$ ipython --no-banner

In [1]: import numpy as np

In [2]: import numpy.linalg as la

In [3]: np.set_printoptions(precision=4, suppress=True, linewidth=120)

In [4]: tidy = lambda a: np.round(a, 4) + 0

In [5]: data = np.loadtxt("run14.csv", delimiter=",")

In [6]: data
Out[6]: 
array([[-1.1942,  0.7231,  1.0289],
       [-2.9059, -2.3803, -0.043 ],
       [-1.2128,  0.9829,  1.6043],
       [-5.1768, -4.9033,  1.7238],
       [-0.9566,  1.8834,  2.6367],
       [-1.6142,  1.0294,  2.9015],
       [-1.5992,  0.9097,  2.6171],
       [-3.3866, -0.8981,  4.3638],
       [-1.724 ,  0.4358,  2.0436],
       [-2.3713,  0.1836,  3.4812],
       [ 0.549 ,  3.701 ,  1.7551],
       [-2.0423,  0.7206,  3.5681],
       [-0.6579, -0.0884, -2.2031],
       [-4.0735, -3.2116,  1.7973],
       [-3.2364, -2.3229,  1.0632],
       [-3.1419, -1.6442,  2.1373],
       [-3.6363, -3.2078,  0.4932],
       [-3.7547, -3.4233,  0.4173],
       [-3.8664, -4.2901, -0.9812],
       [-1.4418,  0.2402,  0.8058]])

In [7]: gram = np.cov(data, rowvar=False)

In [8]: tidy(gram)
Out[8]: 
array([[1.9963, 3.0217, 0.0546],
       [3.0217, 5.1929, 1.3208],
       [0.0546, 1.3208, 2.478 ]])

In [9]: tidy(la.eigvalsh(gram)[::-1])
Out[9]: array([7.2954, 2.3717, 0.    ])

In [10]: tidy(np.corrcoef(data.T))
Out[10]: 
array([[1.    , 0.9385, 0.0245],
       [0.9385, 1.    , 0.3682],
       [0.0245, 0.3682, 1.    ]])
